>>> import numpy as np
>>> np.set_printoptions(precision=2, suppress=True, linewidth=160)
>>> mat = np.load("out14.npy")
>>> print(mat)
[[  0.5   0.9  -1.1  -1.3  -0.4   0.9]
 [  1.4  -0.9  -0.2  -1.3   2.    1.1]
 [ -1.1   0.7  -0.5  -0.2  -0.4  -0.7]
 [  0.5   0.4   0.    2.    1.9  -0.2]
 [ -1.6   0.9  -0.3   0.6   0.8   0.3]
 [ -1.9   0.3   1.8  -0.6   0.3   1.8]
 [ -0.5   2.6   0.5  -2.8  -1.6   0.2]
 [  1.1   0.7  -0.8   0.6   0.8   1.4]
 [ -0.1   0.    0.7  -0.3   0.1   0.2]
 [ -0.9   1.   -0.9   0.1   1.   -0.2]
 [  0.1  -1.3   1.   -2.2  -0.2  -0.3]
 [  1.8  -0.4   0.4   0.3  -0.1   0.4]
 [  0.2   0.4  -0.9  -0.2   0.2   0. ]
 [ -0.1  -0.3   0.1  -0.7  -1.1  -0.3]
 [ -0.6   0.2   0.7  -0.4   0.6   0.5]
 [-16.  -22.  -12.    6.    2.  -18. ]
 [  1.1  -1.1  -1.6   0.1   0.8   0.1]]
>>> other = np.c_[mat[:, :1] @ np.array([[7]]), np.array([-4, 5, 0, 0, -2, 0, 2, 0, -2, -2, -3, -1, -2, 1, 2, 0, -1])]
>>> print(other)
[[   3.5   -4. ]
 [   9.8    5. ]
 [  -7.7    0. ]
 [   3.5    0. ]
 [ -11.2   -2. ]
 [ -13.3    0. ]
 [  -3.5    2. ]
 [   7.7    0. ]
 [  -0.7   -2. ]
 [  -6.3   -2. ]
 [   0.7   -3. ]
 [  12.6   -1. ]
 [   1.4   -2. ]
 [  -0.7    1. ]
 [  -4.2    2. ]
 [-112.     0. ]
 [   7.7   -1. ]]
>>> print(np.round(np.linalg.lstsq(mat, other[:, 0])[0], 2) + 0)
[7. 0. 0. 0. 0. 0.]
>>> print(np.linalg.matrix_rank(other))
2
>>> print(np.linalg.matrix_rank(np.c_[mat, other]))
7
>>> lab = mat[:, 1] > np.median(mat[:, 1])
>>> f = mat[lab].mean(axis=0) - mat[~lab].mean(axis=0)
>>> print(lab.astype(int))
[1 0 1 1 1 0 1 1 0 1 0 0 1 0 0 0 0]
>>> Xc = (mat - mat.mean(axis=0)) / mat.std(axis=0)
>>> print(Xc.std(axis=0))
[1. 1. 1. 1. 1. 1.]
>>> print(np.argwhere(np.abs(Xc) > 2))
[[ 6  4]
 [15  0]
 [15  1]
 [15  2]
 [15  3]
 [15  5]]
>>> beta = np.linalg.lstsq(np.delete(Xc, 1, axis=1), Xc[:, 1])[0]
>>> print(beta)
[-0.02 -0.02  0.09 -0.14  1.03]
>>> print(round(float(1 - np.var(Xc[:, 1] - np.delete(Xc, 1, axis=1) @ beta)), 2))
0.96
>>> other = mat / np.linalg.norm(mat, axis=1, keepdims=True)
>>> G = other @ other.T
>>> print(np.round(np.degrees(np.arccos(np.clip(G[14, 6], -1, 1))), 2))
74.7
>>> print(np.linalg.norm(other, axis=1))
[1. 1. 1. 1. 1. 1. 1. 1. 1. 1. 1. 1. 1. 1. 1. 1. 1.]
>>> w1 = np.array([[2, 2, 0, 0, 2],
...     [2, 1, 0, 1, 0],
...     [2, 0, 2, 1, 2],
...     [0, 1, 1, 0, 2],
...     [0, 2, 1, 0, 0],
...     [0, 2, 2, 1, 1]])
>>> beta = np.array([0, 1, 2, 1, 0])
>>> H = np.maximum(mat @ w1 + beta, 0)
>>> print(np.linalg.matrix_rank(H))
5
>>> cent = np.array([[-1, -3], [-3, -3], [3, 3], [2, -2], [-1, 0]])
>>> print(w1 @ cent)
[[-10 -12]
 [ -3 -11]
 [  4  -2]
 [ -2   0]
 [ -3  -3]
 [  1  -2]]
>>> W0 = np.load("w.npy")
>>> print(W0)
[[ 0.57  0.24 -0.35  0.64  0.96  1.41]
 [ 0.24  1.19  0.82  0.78 -1.1  -1.11]
 [-0.35  0.82  4.47  1.05 -0.25 -0.07]
 [ 0.64  0.78  1.05  4.54 -2.46  0.31]
 [ 0.96 -1.1  -0.25 -2.46  1.92  1.15]
 [ 1.41 -1.11 -0.07  0.31  1.15  2.32]]
>>> left, s, Vh = np.linalg.svd(W0)
>>> vecs = Vh[:(s > 1e-8).sum()]
>>> rng = np.random.default_rng(2804)
>>> x0 = W0[3] + 2 * W0[1] + rng.integers(2) * np.eye(6)[3]
>>> print(x0)
[ 1.11  3.16  2.69  6.1  -4.65 -1.9 ]
>>> print(round(float(np.linalg.norm(x0 - vecs.T @ vecs @ x0)), 2))
0.0
>>> print(np.round(vecs.T @ vecs, 2) + 0)
[[ 0.97  0.06  0.   -0.07 -0.11  0.11]
 [ 0.06  0.9   0.    0.12  0.18 -0.19]
 [ 0.    0.    1.    0.    0.    0.  ]
 [-0.07  0.12  0.    0.85 -0.23  0.24]
 [-0.11  0.18  0.   -0.23  0.65  0.36]
 [ 0.11 -0.19  0.    0.24  0.36  0.63]]
>>> w, vecs = np.linalg.eigh(W0)
>>> x0 = np.array([0, -7, 6, -7, 9, -5])
>>> print(round(float(x0 @ W0 @ x0 / (x0 @ x0)), 2), round(w[0], 2), round(w[-1], 2))
3.5 -1.0 7.0
>>> print(np.linalg.eigvalsh(W0[1:, 1:]))
[-0.13  0.3   3.28  4.    6.99]
>>> print((np.sign(vecs[:, -1].round(6)) == np.sign(vecs[0, -1].round(6))).astype(int))
[1 0 0 0 1 1]
>>> print(round(float(x0 @ W0 @ x0), 2))
839.83
>>> print([round(float(np.linalg.det(W0[:i, :i])), 2) + 0 for i in range(1, 7)])
[0.57, 0.62, 2.09, 6.88, -40.94, 0.0]
>>> print(round(float(np.linalg.eigvalsh(W0).min()), 2))
-1.0
>>> arr = np.load("x.npy")
>>> print(arr)
[[ 28.17 -21.74 -27.54   4.8   12.46]
 [ 10.02  -8.52  -8.81   1.7    5.76]
 [ -9.94   6.12  10.81  -1.27  -1.79]
 [ -3.19   0.16   1.31   0.27   0.16]
 [ -5.43   6.18   4.16  -1.5   -5.7 ]
 [ -9.48   6.99  10.27  -1.41  -2.8 ]
 [ -4.85   3.02   5.7   -0.7   -0.64]
 [ 12.37  -8.48 -10.69   1.61   5.01]
 [-16.68  13.19  14.64  -2.78  -8.8 ]
 [ -1.44  -2.04   2.56   0.73   4.15]
 [ -5.8    2.8    7.25  -0.66   0.53]
 [  1.79  -1.01  -2.06   0.34   0.32]
 [-13.44  10.89  12.46  -2.46  -7.07]
 [-12.73  11.67  10.45  -2.54  -9.14]
 [  4.41  -2.67  -3.64   0.37   1.16]
 [ 26.1  -22.78 -25.22   5.18  14.89]
 [  5.31  -4.69  -3.86   0.95   3.96]
 [ -2.1    0.68   1.25  -0.05  -0.36]
 [  0.14   0.79  -3.69   0.01  -3.54]
 [-10.4    8.69   8.55  -1.89  -6.58]
 [ 12.54  -9.13 -13.2    2.17   4.61]]
>>> Xc = arr - arr.mean(axis=0)
>>> vecs = np.linalg.svd(Xc)[2][:1]
>>> other = Xc - Xc @ vecs.T @ vecs
>>> print(np.diag(vecs.T @ vecs))
[0.36 0.23 0.32 0.01 0.09]
>>> q, vecs = np.linalg.qr(arr[:, :3])[0], np.linalg.qr(arr[:, 3:])[0]
>>> s = np.linalg.svd(q.T @ vecs, compute_uv=False)
>>> print(round(np.linalg.norm(q @ q.T - vecs @ vecs.T, 2), 2))
1.0
>>> other = np.c_[arr[:, :2] @ np.array([[4, 5], [3, 4]]), np.array([1, -2, 1, 2, 3, 2, -2, 2, -1, 1, 3, -1, -2, -1, 2, 1, 3, -3, -1, 0, 3])]
>>> print(other)
[[ 47.46  53.89   1.  ]
 [ 14.52  16.02  -2.  ]
 [-21.4  -25.22   1.  ]
 [-12.28 -15.31   2.  ]
 [ -3.18  -2.43   3.  ]
 [-16.95 -19.44   2.  ]
 [-10.34 -12.17  -2.  ]
 [ 24.04  27.93   2.  ]
 [-27.15 -30.64  -1.  ]
 [-11.88 -15.36   1.  ]
 [-14.8  -17.8    3.  ]
 [  4.13   4.91  -1.  ]
 [-21.09 -23.64  -2.  ]
 [-15.91 -16.97  -1.  ]
 [  9.63  11.37   2.  ]
 [ 36.06  39.38   1.  ]
 [  7.17   7.79   3.  ]
 [ -6.36  -7.78  -3.  ]
 [  2.93   3.86  -1.  ]
 [-15.53 -17.24   0.  ]
 [ 22.77  26.18   3.  ]]
>>> print(np.linalg.matrix_rank(np.c_[arr, other]))
6
>>> print(np.linalg.matrix_rank(other))
3
>>> print(np.linalg.norm(np.linalg.qr(arr)[0].T @ other, axis=0) ** 2 / ((other ** 2).sum(axis=0) + 1e-12))
[1.   1.   0.14]
>>> x0 = np.array([3, 2, 3])
>>> target = other @ x0
>>> print(np.round(np.linalg.pinv(other) @ other, 2) + 0)
[[1. 0. 0.]
 [0. 1. 0.]
 [0. 0. 1.]]
>>> target = target + 0.1 * rng.normal(size=21)
>>> print(target)
[ 253.1    69.7  -111.55  -61.52   -5.6   -83.75  -61.28  133.95 -145.67  -63.43  -71.06   19.31 -116.57  -84.61   57.87  190.02   46.26  -43.75   13.44
  -81.03  129.6 ]
>>> beta, *_ = np.linalg.lstsq(other, target)
>>> print(np.round(other.T @ (target - other @ beta), 2) + 0)
[0. 0. 0.]
>>> print(round(float(np.linalg.norm(target - other @ beta)), 2))
0.46
>>> print([round(float(np.linalg.norm(np.linalg.solve(other.T @ other + lam * np.eye(3), other.T @ target))), 2) for lam in (0, 1, 10, 100)])
[4.69, 4.65, 4.41, 3.74]
>>> theta = np.radians(36)
>>> R = np.eye(5)
>>> R[4, 4] = R[0, 0] = np.cos(theta)
>>> R[4, 0], R[0, 4] = -np.sin(theta), np.sin(theta)
>>> print(R)
[[ 0.81  0.    0.    0.    0.59]
 [ 0.    1.    0.    0.    0.  ]
 [ 0.    0.    1.    0.    0.  ]
 [ 0.    0.    0.    1.    0.  ]
 [-0.59  0.    0.    0.    0.81]]
>>> other = arr @ R.T
>>> print(np.allclose(arr @ arr.T, other @ other.T))
True
>>> print(round(np.linalg.det(R), 2), round(np.trace(R), 2))
1.0 4.62
>>> E = np.array([[1.6, -0.4, -0.6], [0.46, -0.13, -0.07], [0.5, -0.2, -0.1]])
>>> lab = rng.permutation(3)
>>> print(lab)
[0 2 1]
>>> other = E[lab][:, lab]
>>> print(other)
[[ 1.6  -0.6  -0.4 ]
 [ 0.5  -0.1  -0.2 ]
 [ 0.46 -0.07 -0.13]]
>>> print(np.allclose(other, E))
False
>>> print(np.diag(other))
[ 1.6  -0.1  -0.13]
>>> print(np.trace(other))
1.37
>>> w1 = np.array([[0, 0, -5, -2], [4, 2, -4, 1], [3, 2, 0, -4]])
>>> beta = np.array([0, -3, -2, 0])
>>> H = np.maximum(other @ w1 + beta, 0)
>>> print((H > 0).mean(axis=0))
[0. 0. 0. 0.]
>>> print(np.linalg.matrix_rank(H))
0
>>> cent = np.array([[-3, 8, 6], [7, 7, 9], [-8, -8, -2], [-1, 4, -5]])
>>> print(H @ cent)
[[0. 0. 0.]
 [0. 0. 0.]
 [0. 0. 0.]]
>>> print(w1 @ cent)
[[42 32 20]
 [33 82 45]
 [ 9 22 56]]
>>> print((H @ cent).round(6).argmax(axis=1))
[0 0 0]
>>> q = E.astype(float).copy()
>>> for j in range(3):
...     q[:, j] -= q[:, :j] @ (q[:, :j].T @ q[:, j])
...     q[:, j] /= np.linalg.norm(q[:, j])
... 
>>> print(np.round(q.T @ q, 2) + 0)
[[1. 0. 0.]
 [0. 1. 0.]
 [0. 0. 1.]]
>>> feats = np.array([[1.0, 0.9, 0.81, 0.73],
...     [0.9, 1.0, 0.9, 0.81],
...     [0.81, 0.9, 1.0, 0.9],
...     [0.73, 0.81, 0.9, 1.0]])
>>> G = feats.T @ feats
>>> print(G)
[[3.   3.12 3.09 2.92]
 [3.12 3.28 3.26 3.09]
 [3.09 3.26 3.28 3.12]
 [2.92 3.09 3.12 3.  ]]
>>> print(np.linalg.matrix_rank(G))
4
>>> print((feats @ feats.T).shape)
(4, 4)
>>> d = np.linalg.norm(mat[:, None] - mat[None], axis=-1)
>>> print(np.flatnonzero(d[3] < d.mean() / 2))
[ 3  4  7  8  9 11 12 14 16]
>>> print(d.shape)
(17, 17)
>>> w, vecs = np.linalg.eigh(feats)
>>> print(round(w.sum(), 2), np.trace(feats))
4.0 4.0
>>> print(w)
[0.06 0.1  0.31 3.53]
>>> print(np.abs(vecs[:, -1]).round(6).argmax())
1
>>> print(vecs @ np.diag(w) @ vecs.T)
[[1.   0.9  0.81 0.73]
 [0.9  1.   0.9  0.81]
 [0.81 0.9  1.   0.9 ]
 [0.73 0.81 0.9  1.  ]]
>>> print(np.round(np.linalg.eigvalsh(feats @ feats), 2) + 0)
[ 0.    0.01  0.1  12.44]
>>> w, vecs = np.linalg.eigh(feats)
>>> x0 = np.array([2, 2, 2, 0])
>>> print(np.linalg.eigvalsh(feats[1:, 1:]))
[0.07 0.19 2.74]
>>> print(vecs * np.abs(w) @ vecs.T)
[[1.   0.9  0.81 0.73]
 [0.9  1.   0.9  0.81]
 [0.81 0.9  1.   0.9 ]
 [0.73 0.81 0.9  1.  ]]
>>> M = np.loadtxt("test7.csv", delimiter=",")
>>> print(M)
[[1.   0.   0.   0.   0.   0.   0.  ]
 [0.   0.5  0.   0.5  0.   0.   0.  ]
 [0.25 0.25 0.25 0.   0.   0.   0.25]
 [0.   0.5  0.   0.5  0.   0.   0.  ]
 [0.33 0.   0.   0.   0.33 0.   0.33]
 [0.   0.   0.   0.   0.5  0.5  0.  ]
 [0.17 0.17 0.17 0.17 0.   0.17 0.17]]
>>> print(round(np.linalg.norm(M, 2) / np.linalg.norm(M), 2))
0.64
>>> print(np.argsort(-np.linalg.norm(M, axis=0).round(6), kind="stable")[:3])
[0 1 3]
>>> print(np.linalg.matrix_rank(M, rtol=0.1))
6
>>> print([round(float(x), 2) for x in np.linalg.svd(M, compute_uv=False)[:3]])
[1.15, 1.02, 0.75]
>>> print(np.linalg.norm(M, axis=1))
[1.   0.71 0.5  0.71 0.58 0.71 0.41]
>>> print(round(float(np.linalg.norm(M) ** 2 / np.linalg.norm(M, 2) ** 2), 2))
2.45
>>> X = np.array([[-1, -1, -1, -1, -1, -1],
...     [-1, -2, -2, -2, -2, -2],
...     [-1, -2, -3, -3, -3, -3],
...     [-1, -2, -3, -4, -4, -4],
...     [-1, -2, -3, -4, -5, -5],
...     [-1, -2, -3, -4, -5, -6]])
>>> print(X.sum(axis=0))
[ -6 -11 -15 -18 -20 -21]
>>> print(np.diff(X, axis=0))
[[ 0 -1 -1 -1 -1 -1]
 [ 0  0 -1 -1 -1 -1]
 [ 0  0  0 -1 -1 -1]
 [ 0  0  0  0 -1 -1]
 [ 0  0  0  0  0 -1]]
>>> print(X.shape)
(6, 6)
>>> print(X - X[0])
[[ 0  0  0  0  0  0]
 [ 0 -1 -1 -1 -1 -1]
 [ 0 -1 -2 -2 -2 -2]
 [ 0 -1 -2 -3 -3 -3]
 [ 0 -1 -2 -3 -4 -4]
 [ 0 -1 -2 -3 -4 -5]]
>>> other = X[0, 0] * X[1:] - np.outer(X[1:, 0], X[0])
>>> print(other)
[[0 1 1 1 1 1]
 [0 1 2 2 2 2]
 [0 1 2 3 3 3]
 [0 1 2 3 4 4]
 [0 1 2 3 4 5]]
>>> print(np.linalg.matrix_rank(other), np.linalg.matrix_rank(X))
5 6
>>> w, vecs = np.linalg.eigh(X)
>>> print(w.sum(), np.trace(X))
-21.0 -21
>>> print((w > 1e-8).sum(), (w < -1e-8).sum())
0 6
>>> print(vecs @ np.diag(w) @ vecs.T)
[[-1. -1. -1. -1. -1. -1.]
 [-1. -2. -2. -2. -2. -2.]
 [-1. -2. -3. -3. -3. -3.]
 [-1. -2. -3. -4. -4. -4.]
 [-1. -2. -3. -4. -5. -5.]
 [-1. -2. -3. -4. -5. -6.]]
>>> f = np.array([-4, -6, 2, 1, -4, 8])
>>> r1 = np.array([-2, -2, 1, -1, -1])
>>> m1 = np.outer(f, r1)
>>> print(m1)
[[  8   8  -4   4   4]
 [ 12  12  -6   6   6]
 [ -4  -4   2  -2  -2]
 [ -2  -2   1  -1  -1]
 [  8   8  -4   4   4]
 [-16 -16   8  -8  -8]]
>>> left, s, Vh = np.linalg.svd(m1)
>>> print(np.argmax(s[:-1] / (s[1:] + 1e-6)) + 1)
1
>>> other = left[:, :1] @ np.diag(s[:1]) @ Vh[:1]
>>> print(other)
[[  8.   8.  -4.   4.   4.]
 [ 12.  12.  -6.   6.   6.]
 [ -4.  -4.   2.  -2.  -2.]
 [ -2.  -2.   1.  -1.  -1.]
 [  8.   8.  -4.   4.   4.]
 [-16. -16.   8.  -8.  -8.]]
>>> print(round(float(np.linalg.norm(m1 - other) / np.linalg.norm(m1)), 2))
0.0
>>> print(np.unique(m1.round(6), axis=0).shape)
(5, 5)
>>> print(round(float(np.trace(np.linalg.pinv(m1) @ m1)), 2))
1.0
>>> print(np.allclose(m1[:-1].T @ np.linalg.lstsq(m1[:-1].T, m1[-1])[0], m1[-1]))
True
